>>> import numpy as np
>>> from numpy import linalg as LA
>>> np.set_printoptions(precision=4, suppress=True, linewidth=200)
>>> feats = np.array([[1, 0, 0], [0, 1, 0], [3, 3, 1]])
>>> print(round(LA.det(2 * feats), 4), np.round(LA.det(feats), 4))
8.0 1.0
>>> print(round(float(LA.det(feats[::-1])), 4))
-1.0
>>> print(np.round(LA.det(feats.T), 4))
1.0
>>> print(np.kron(np.eye(2, dtype=int), feats))
[[1 0 0 0 0 0]
 [0 1 0 0 0 0]
 [3 3 1 0 0 0]
 [0 0 0 1 0 0]
 [0 0 0 0 1 0]
 [0 0 0 3 3 1]]
>>> print(LA.eigvals(feats))
[1. 1. 1.]
>>> print(np.poly(feats))
[ 1. -3.  3. -1.]
>>> rng = np.random.default_rng(338)
>>> lab = rng.permutation(3)
>>> print(lab)
[2 0 1]
>>> Y = feats[lab][:, lab]
>>> print(np.allclose(Y, feats))
False
>>> print(round(float(LA.det(Y)), 4), round(float(LA.det(feats[lab])), 4))
1.0 1.0
>>> print(np.diag(Y))
[1 1 1]
>>> lab = rng.integers(0, 2, 4)
>>> F = np.triu((lab[:, None] == lab) & (rng.random((4, 4)) < 0.8), 1).astype(int)
>>> F += F.T
>>> print(F)
[[0 0 1 0]
 [0 0 1 0]
 [1 1 0 0]
 [0 0 0 0]]
>>> print(np.allclose(F[:-1].T @ LA.lstsq(F[:-1].T, F[-1])[0], F[-1]))
True
>>> print(np.round(np.trace(LA.pinv(F) @ F), 4))
2.0
>>> print(np.unique(F.round(6), axis=0).shape)
(3, 4)
>>> print(F @ F)
[[1 1 0 0]
 [1 1 0 0]
 [0 0 2 0]
 [0 0 0 0]]
>>> low = np.diag(F.sum(axis=1)) - F
>>> print(round(LA.det(low[1:, 1:])))
0
>>> print(low)
[[ 1  0 -1  0]
 [ 0  1 -1  0]
 [-1 -1  2  0]
 [ 0  0  0  0]]
>>> print(np.round(LA.eigvalsh(low), 4) + 0)
[0. 0. 1. 3.]
>>> data, _ = LA.qr(np.array([[1.0, -0.6, 0.6], [-0.5, -0.7, 0.7], [-1.3, 1.6, 1.5]]))
>>> print(data)
[[-0.5832  0.154   0.7976]
 [ 0.2916 -0.8767  0.3825]
 [ 0.7582  0.4556  0.4664]]
>>> print(LA.norm(feats, axis=1).argmax())
2
>>> print(feats[1] @ feats[0])
0
>>> W0 = np.array([[5, 0, -5], [-5, 5, 0], [0, -5, 5]])
>>> print((W0 @ W0)[0])
[ 25  25 -50]
>>> print(np.fft.fft(W0[0]))
[0. +0.j     7.5-4.3301j 7.5+4.3301j]
>>> print(W0 @ (-1.0) ** np.arange(3))
[  0. -10.  10.]
>>> print(np.sort(np.abs(np.fft.fft(W0[0]))), np.round(np.sort(LA.svd(W0, compute_uv=False)), 4) + 0)
[0.     8.6603 8.6603] [0.     8.6603 8.6603]
>>> print(W0 @ np.ones(3))
[0. 0. 0.]
>>> E = np.load("block15.npy")
>>> print(E)
[[ 47.   7. -35. -42. -21. -28.]
 [  7.  -1.  -5.  -6.  -3.  -4.]
 [-35.  -5.  23.  30.  15.  20.]
 [-42.  -6.  30.  34.  18.  24.]
 [-21.  -3.  15.  18.   7.  12.]
 [-28.  -4.  20.  24.  12.  14.]]
>>> # equal to its transpose
>>> print([round(float(x), 4) for x in LA.svd(E, compute_uv=False)[:3]])
[134.0, 2.0, 2.0]
>>> print(LA.matrix_rank(E, rtol=0.1))
1
>>> print(LA.cond(E) > 100)
False
>>> J = np.load("run0.npy")
>>> print(J)
[[ 0  0  2 -4 -2 -5]
 [ 0  0 -4  1  0  4]
 [-2  4  0  2 -2  1]
 [ 4 -1 -2  0  0  4]
 [ 2  0  2  0  0 -2]
 [ 5 -4 -1 -4  2  0]]
>>> w1 = np.array([[-1, 1, -2, 2, 2],
...     [2, 1, 0, 0, -1],
...     [2, -1, -2, 0, -1],
...     [2, 0, 2, -2, 1],
...     [0, 2, 2, 2, 2],
...     [-1, -1, 2, -2, 1]])
>>> c = np.array([-2, -1, -2, 3, -1])
>>> act = np.maximum(J @ w1 + c, 0)
>>> print(act)
[[ 0  0  0 17  0]
 [ 0  0 16  0  8]
 [11  0  4  0  0]
 [ 0  0  2  3 14]
 [ 2  1  0 11  0]
 [ 0  5  0 25 14]]
>>> print(LA.matrix_rank(act))
5
>>> basis = np.array([[-2, 3, 1], [-3, -1, 1], [-1, -2, -1], [-1, 2, 2], [-3, -1, 2]])
>>> print(act @ basis)
[[-17  34  34]
 [-40 -40   0]
 [-26  25   7]
 [-47 -12  32]
 [-18  27  25]
 [-82  31  83]]
